In [1]: import numpy as np

In [2]: np.set_printoptions(precision=3, suppress=True, linewidth=100)

In [3]: def rd(a):
   ...:     return np.round(a, 3) + 0
   ...: 

In [4]: M = np.loadtxt("mat.csv", delimiter=",")

In [5]: rd(M)
Out[5]: 
array([[ 0.803, -0.373, -0.197, -0.197, -0.373],
       [-0.373,  0.296, -0.373, -0.373, -0.704],
       [-0.197, -0.373,  0.803, -0.197, -0.373],
       [-0.197, -0.373, -0.197,  0.803, -0.373],
       [-0.373, -0.704, -0.373, -0.373,  0.296]])

In [6]: rd(np.linalg.norm(M) ** 2 / np.linalg.norm(M, 2) ** 2)
Out[6]: np.float64(5.0)

In [7]: rd(np.linalg.norm(M, 2))
Out[7]: np.float64(1.0)

In [8]: rd(np.linalg.norm(M, axis=1))
Out[8]: array([1., 1., 1., 1., 1.])

In [9]: np.linalg.norm(M, axis=2)
AxisError: axis 2 is out of bounds for array of dimension 2


In [10]: rd(np.linalg.matrix_power(M, 4))
Out[10]: 
array([[1., 0., 0., 0., 0.],
       [0., 1., 0., 0., 0.],
       [0., 0., 1., 0., 0.],
       [0., 0., 0., 1., 0.],
       [0., 0., 0., 0., 1.]])

In [11]: rd((M + M.T) / 2)
Out[11]: 
array([[ 0.803, -0.373, -0.197, -0.197, -0.373],
       [-0.373,  0.296, -0.373, -0.373, -0.704],
       [-0.197, -0.373,  0.803, -0.197, -0.373],
       [-0.197, -0.373, -0.197,  0.803, -0.373],
       [-0.373, -0.704, -0.373, -0.373,  0.296]])

In [12]: M.inv()
AttributeError: 'numpy.ndarray' object has no attribute 'inv'


In [13]: x = np.array([0, 1, 2, 0, 0])

In [14]: 5 - np.linalg.matrix_rank(M - np.eye(5), tol=1e-8)
Out[14]: np.int64(4)

In [15]: rd(np.linalg.norm(x)), rd(np.linalg.norm(M @ x))
Out[15]: (np.float64(2.236), np.float64(2.236))

In [16]: rd(M.T @ (M @ x))
Out[16]: array([0., 1., 2., 0., 0.])

In [17]: other = np.array([[0, 4, -3, 0, 3],
    ...:     [-2, -2, 0, 0, 5],
    ...:     [5, -2, 2, 1, 0],
    ...:     [-5, 2, -4, -1, -4],
    ...:     [0, -5, 3, -4, 5]])

In [18]: mat = np.triu(other)

In [19]: mat
Out[19]: 
array([[ 0,  4, -3,  0,  3],
       [ 0, -2,  0,  0,  5],
       [ 0,  0,  2,  1,  0],
       [ 0,  0,  0, -1, -4],
       [ 0,  0,  0,  0,  5]])

In [20]: # triangular

In [21]: ev, V = np.linalg.eig(M)

In [22]: rd(ev)
Out[22]: array([ 1., -1.,  1.,  1.,  1.])

In [23]: rd(np.sort(np.linalg.eigvals(M.T)))
Out[23]: array([-1.,  1.,  1.,  1.,  1.])

In [24]: rd(M @ V[:, 0] - ev[0] * V[:, 0])
Out[24]: array([0., 0., 0., 0., 0.])

In [25]: np.argsort(-np.linalg.norm(mat, axis=0).round(6), kind="stable")[:3]
Out[25]: array([4, 1, 2])

In [26]: np.linalg.matrix_rank(mat, rtol=0.1)
Out[26]: np.int64(3)

In [27]: np.linalg.cond(mat) > 100
Out[27]: np.True_

In [28]: np.prod(np.diag(mat)), rd(np.linalg.det(mat))
Out[28]: (np.int64(0), np.float64(0.0))

In [29]: E = np.array([[4, 0, 4, 2, -4], [0, 0, 0, 0, 0], [6, 0, 6, 3, -6]])

In [30]: # null space of dimension 4

In [31]: left, s, Vt = np.linalg.svd(E)

In [32]: np.argmax(s[:-1] / (s[1:] + 1e-6)) + 1
Out[32]: np.int64(1)

In [33]: other = left[:, :1] @ np.diag(s[:1]) @ Vt[:1]

In [34]: rd(other)
Out[34]: 
array([[ 4.,  0.,  4.,  2., -4.],
       [ 0.,  0.,  0.,  0.,  0.],
       [ 6.,  0.,  6.,  3., -6.]])

In [35]: rd(np.abs(E - other).max())
Out[35]: np.float64(0.0)

In [36]: np.linalg.matrix_rank(E)
Out[36]: np.int64(1)

In [37]: E[3]
IndexError: index 3 is out of bounds for axis 0 with size 3


In [38]: E.sum(axis=1)
Out[38]: array([6, 0, 9])

In [39]: w1 = np.array([[-1, 1, 1, -1, -1, -1],
    ...:     [0, 1, 2, 0, 0, -2],
    ...:     [0, 0, 1, 2, 2, 2],
    ...:     [-2, -2, 0, 0, 2, 1],
    ...:     [2, 2, 0, -1, 2, -2]])

In [40]: c = np.array([1, 4, 1, 9, 4, 4])

In [41]: act = np.maximum(E @ w1 + c, 0)

In [42]: act
Out[42]: 
array([[ 0,  0,  9, 17,  4, 18],
       [ 1,  4,  1,  9,  4,  4],
       [ 0,  0, 13, 21,  4, 25]])

In [43]: rd((act > 0).mean(axis=0))
Out[43]: array([0.333, 0.333, 1.   , 1.   , 1.   , 1.   ])

In [44]: Z = np.array([[5, 5, 0], [4, 2, 4], [1, 3, 0], [0, 2, 2], [4, 5, 3], [0, 2, 3]])

In [45]: act @ Z
Out[45]: 
array([[ 25, 117, 100],
       [ 38,  62,  58],
       [ 29, 151, 129]])

In [46]: w1 @ Z
Out[46]: 
array([[ -4,  -9,  -4],
       [  6,   4,  -2],
       [  9,  21,  16],
       [-10,  -2,   1],
       [ 26,  18,   6]])

In [47]: (act @ Z).round(6).argmax(axis=1)
Out[47]: array([1, 1, 1])

In [48]: Q = M.astype(float).copy()

In [49]: for j in range(5):
    ...:     Q[:, j] -= Q[:, :j] @ (Q[:, :j].T @ Q[:, j])
    ...:     Q[:, j] /= np.linalg.norm(Q[:, j])
    ...: 

In [50]: rd(Q.T @ M)
Out[50]: 
array([[1., 0., 0., 0., 0.],
       [0., 1., 0., 0., 0.],
       [0., 0., 1., 0., 0.],
       [0., 0., 0., 1., 0.],
       [0., 0., 0., 0., 1.]])

In [51]: rd(Q.T @ Q)
Out[51]: 
array([[1., 0., 0., 0., 0.],
       [0., 1., 0., 0., 0.],
       [0., 0., 1., 0., 0.],
       [0., 0., 0., 1., 0.],
       [0., 0., 0., 0., 1.]])

In [52]: rd(Q)
Out[52]: 
array([[ 0.803, -0.373, -0.197, -0.197, -0.373],
       [-0.373,  0.296, -0.373, -0.373, -0.704],
       [-0.197, -0.373,  0.803, -0.197, -0.373],
       [-0.197, -0.373, -0.197,  0.803, -0.373],
       [-0.373, -0.704, -0.373, -0.373,  0.296]])

In [53]: rd(np.linalg.norm(E, 2) / np.linalg.norm(E))
Out[53]: np.float64(1.0)

In [54]: [round(float(x), 3) for x in np.linalg.svd(E, compute_uv=False)[:3]]
Out[54]: [13.0, 0.0, 0.0]

In [55]: J = np.load("m.npy")

In [56]: rd(J)
Out[56]: 
array([[ 1.508,  0.865, -0.565,  0.717, -0.753],
       [ 0.865,  1.981,  0.397, -0.049,  0.099],
       [-0.565,  0.397,  2.293,  0.816,  0.402],
       [ 0.717, -0.049,  0.816,  1.669, -0.188],
       [-0.753,  0.099,  0.402, -0.188,  1.549]])

In [57]: proj = np.triu(np.array([[5, 0, 0, 4, 4],
    ...:     [0, 1, 5, 2, 0],
    ...:     [0, 5, 4, 4, 3],
    ...:     [0, 5, 4, 5, 1],
    ...:     [2, 5, 2, 5, 2]]), 1) + np.eye(5)

In [58]: other = proj @ J @ np.linalg.inv(proj)

In [59]: rd(np.linalg.det(other))
Out[59]: np.float64(0.0)

In [60]: rd(np.poly(other))
Out[60]: array([  1.,  -9.,  29., -39.,  18.,   0.])

In [61]: rd(np.linalg.eigvals(J))
Out[61]: array([0., 1., 2., 3., 3.])

In [62]: rd(np.linalg.eigvals(J).sum().real)
Out[62]: np.float64(9.0)

In [63]: np.einsum("ii->", J)
Out[63]: np.float64(9.0)

In [64]: rd(np.poly(J))
Out[64]: array([  1.,  -9.,  29., -39.,  18.,   0.])

In [65]: left, s, Vt = np.linalg.svd(J)

In [66]: rd(s)
Out[66]: array([3., 3., 2., 1., 0.])

In [67]: np.argmax(s[:-1] / (s[1:] + 1e-6)) + 1
Out[67]: np.int64(4)

In [68]: other = left[:, :4] @ np.diag(s[:4]) @ Vt[:4]

In [69]: np.linalg.matrix_rank(other)
Out[69]: np.int64(4)

In [70]: rd(other)
Out[70]: 
array([[ 1.508,  0.865, -0.565,  0.717, -0.753],
       [ 0.865,  1.981,  0.397, -0.049,  0.099],
       [-0.565,  0.397,  2.293,  0.816,  0.402],
       [ 0.717, -0.049,  0.816,  1.669, -0.188],
       [-0.753,  0.099,  0.402, -0.188,  1.549]])

In [71]: left, s, Vt = np.linalg.svd(J)

In [72]: V = Vt[:(s > 1e-8).sum()]

In [73]: rng = np.random.default_rng(111)

In [74]: x = J[2] + -3 * J[1] + rng.integers(2) * np.eye(5)[4]

In [75]: rd(x)
Out[75]: array([-3.159, -5.545,  1.103,  0.964,  0.104])

In [76]: rd(np.linalg.norm(x - V.T @ V @ x))
Out[76]: np.float64(0.0)

In [77]: np.allclose(V.T @ V @ x, x)
Out[77]: True

In [78]: np.allclose(mat[:-1].T @ np.linalg.lstsq(mat[:-1].T, mat[-1])[0], mat[-1])
Out[78]: True

In [79]: rd(mat @ np.linalg.pinv(mat) @ mat)
Out[79]: 
array([[ 0.,  4., -3.,  0.,  3.],
       [ 0., -2.,  0.,  0.,  5.],
       [ 0.,  0.,  2.,  1.,  0.],
       [ 0.,  0.,  0., -1., -4.],
       [ 0.,  0.,  0.,  0.,  5.]])

In [80]: W0 = np.load("x.npy")

In [81]: W0
Out[81]: 
array([[-2, -2, -2, -2],
       [-2, -4, -4, -4],
       [-2, -4, -6, -6],
       [-2, -4, -6, -8]])

In [82]: # symmetric, so the eigenvalues are real

In [83]: other = np.array([[4, 2], [0, 4]])

In [84]: Z = np.kron(other, W0)

In [85]: Z.shape
Out[85]: (8, 8)

In [86]: np.linalg.matrix_rank(Z)
Out[86]: np.int64(8)

In [87]: Z
Out[87]: 
array([[ -8,  -8,  -8,  -8,  -4,  -4,  -4,  -4],
       [ -8, -16, -16, -16,  -4,  -8,  -8,  -8],
       [ -8, -16, -24, -24,  -4,  -8, -12, -12],
       [ -8, -16, -24, -32,  -4,  -8, -12, -16],
       [  0,   0,   0,   0,  -8,  -8,  -8,  -8],
       [  0,   0,   0,   0,  -8, -16, -16, -16],
       [  0,   0,   0,   0,  -8, -16, -24, -24],
       [  0,   0,   0,   0,  -8, -16, -24, -32]])

In [88]: rd(np.linalg.norm(Z, 2)), rd(np.linalg.norm(other, 2) * np.linalg.norm(W0, 2))
Out[88]: (np.float64(84.95), np.float64(84.95))

In [89]: x = np.array([2, 3, 0, 5])

In [90]: target = W0 @ x

In [91]: target
Out[91]: array([-20, -36, -46, -56])

In [92]: rd(np.linalg.solve(W0.T, W0[1]))
Out[92]: array([0., 1., 0., 0.])

In [93]: rd(np.linalg.solve(W0, W0[:, 2]))
Out[93]: array([0., 0., 1., 0.])

In [94]: rd(np.linalg.solve(W0, -2 * target))
Out[94]: array([ -4.,  -6.,   0., -10.])

In [95]: left, s, Vt = np.linalg.svd(W0, full_matrices=False)

In [96]: rd(Vt @ Vt.T)
Out[96]: 
array([[1., 0., 0., 0.],
       [0., 1., 0., 0.],
       [0., 0., 1., 0.],
       [0., 0., 0., 1.]])

In [97]: rd(s / s[0])
Out[97]: array([1.   , 0.121, 0.051, 0.034])

In [98]: np.allclose(left * s @ Vt, W0)
Out[98]: True

In [99]: arr = np.loadtxt("w.csv", delimiter=",")

In [100]: arr
Out[100]: 
array([[-0.3  ,  5.174,  1.3  ,  1.2  ],
       [ 0.4  ,  1.901,  0.5  ,  2.6  ],
       [ 0.4  , -3.328, -0.8  , -0.4  ],
       [ 0.6  ,  0.747,  0.2  , -0.6  ],
       [-0.3  ,  0.056,  0.   , -1.3  ],
       [-0.9  ,  3.956,  1.   ,  0.2  ],
       [ 1.   , -4.114, -1.   , -0.2  ],
       [-0.2  , -0.37 , -0.1  ,  1.4  ],
       [ 0.7  ,  6.332,  1.6  ,  0.7  ],
       [-1.2  ,  1.54 ,  0.4  ,  1.4  ],
       [-1.1  , -1.149, -0.3  , -0.6  ],
       [-1.3  ,  0.815,  0.2  ,  2.7  ],
       [ 0.4  ,  2.086,  0.5  , -1.6  ],
       [-0.4  ,  2.224,  0.6  ,  1.2  ],
       [ 0.7  ,  4.438,  1.1  ,  0.7  ],
       [-1.2  ,  0.353,  0.1  , -0.7  ],
       [ 1.   ,  4.265,  1.1  , -0.1  ],
       [ 0.9  , -0.917, -0.2  , -0.8  ],
       [-3.   , -3.696, -0.9  ,  1.4  ],
       [-1.4  ,  4.369,  1.1  ,  0.7  ],
       [ 0.   ,  6.247,  1.5  , -1.5  ],
       [-0.4  ,  9.881,  2.5  ,  2.2  ],
       [-0.4  , -0.88 , -0.2  ,  0.2  ],
       [ 1.3  , -0.693, -0.2  , -2.3  ],
       [-1.   , -1.647, -0.4  ,  0.   ],
       [-1.1  ,  3.654,  0.9  , -0.8  ]])

In [101]: labels = arr[:, 2] > np.median(arr[:, 2])

In [102]: f = arr[labels].mean(axis=0) - arr[~labels].mean(axis=0)

In [103]: ((arr - arr.mean(axis=0)) @ f > 0).astype(int)
Out[103]: array([1, 1, 0, 0, 0, 1, 0, 0, 1, 1, 0, 0, 1, 1, 1, 0, 1, 0, 0, 1, 1, 1, 0, 0, 0, 1])

In [104]: (((arr - arr.mean(axis=0)) @ f > 0) == labels).mean()
Out[104]: np.float64(1.0)

In [105]: np.argsort(-np.abs(f).round(6), kind="stable")
Out[105]: array([1, 2, 3, 0])

In [106]: theta = np.radians(30)

In [107]: r_ = np.eye(4)

In [108]: r_[0, 0] = r_[2, 2] = np.cos(theta)

In [109]: r_[0, 2], r_[2, 0] = -np.sin(theta), np.sin(theta)

In [110]: rd(r_)
Out[110]: 
array([[ 0.866,  0.   , -0.5  ,  0.   ],
       [ 0.   ,  1.   ,  0.   ,  0.   ],
       [ 0.5  ,  0.   ,  0.866,  0.   ],
       [ 0.   ,  0.   ,  0.   ,  1.   ]])

In [111]: other = arr @ r_.T

In [112]: np.allclose(np.linalg.norm(arr, axis=1), np.linalg.norm(other, axis=1))
Out[112]: True

In [113]: np.allclose(arr @ arr.T, other @ other.T)
Out[113]: True

In [114]: Q = r_.astype(float).copy()

In [115]: for j in range(4):
     ...:     Q[:, j] -= Q[:, :j] @ (Q[:, :j].T @ Q[:, j])
     ...:     Q[:, j] /= np.linalg.norm(Q[:, j])
     ...: 

In [116]: rd(Q.T @ r_)
Out[116]: 
array([[1., 0., 0., 0.],
       [0., 1., 0., 0.],
       [0., 0., 1., 0.],
       [0., 0., 0., 1.]])

In [117]: rd(Q.T @ Q)
Out[117]: 
array([[1., 0., 0., 0.],
       [0., 1., 0., 0.],
       [0., 0., 1., 0.],
       [0., 0., 0., 1.]])

In [118]: other = np.array([[-3, -1], [1, 0], [2, -2], [-3, -1], [3, -1]])

In [119]: A = np.block([[np.zeros((5, 5)), other], [other.T, np.zeros((2, 2))]])

In [120]: A
Out[120]: 
array([[ 0.,  0.,  0.,  0.,  0., -3., -1.],
       [ 0.,  0.,  0.,  0.,  0.,  1.,  0.],
       [ 0.,  0.,  0.,  0.,  0.,  2., -2.],
       [ 0.,  0.,  0.,  0.,  0., -3., -1.],
       [ 0.,  0.,  0.,  0.,  0.,  3., -1.],
       [-3.,  1.,  2., -3.,  3.,  0.,  0.],
       [-1.,  0., -2., -1., -1.,  0.,  0.]])

In [121]: # symmetric

In [122]: ev, V = np.linalg.eigh(J)

In [123]: x = np.array([0, -1, 1, 0, -2])

In [124]: rd(x @ J @ x)
Out[124]: np.float64(8.467)

In [125]: rd(np.linalg.eigvalsh(J[1:, 1:]))
Out[125]: array([0.844, 1.643, 2.005, 3.   ])

In [126]: rd(x @ J @ x / (x @ x)), rd(ev[0]), rd(ev[-1])
Out[126]: (np.float64(1.411), np.float64(0.0), np.float64(3.0))

In [127]: np.linalg.matrix_rank(A, rtol=0.1)
Out[127]: np.int64(4)

In [128]: np.argsort(-np.linalg.norm(A, axis=0).round(6), kind="stable")[:3]
Out[128]: array([5, 0, 3])

In [129]: rd(np.linalg.norm(A, 2) / np.linalg.norm(A))
Out[129]: np.float64(0.641)

In [130]: [round(float(x), 3) for x in np.linalg.svd(A, compute_uv=False)[:3]]
Out[130]: [5.66, 5.66, 2.638]
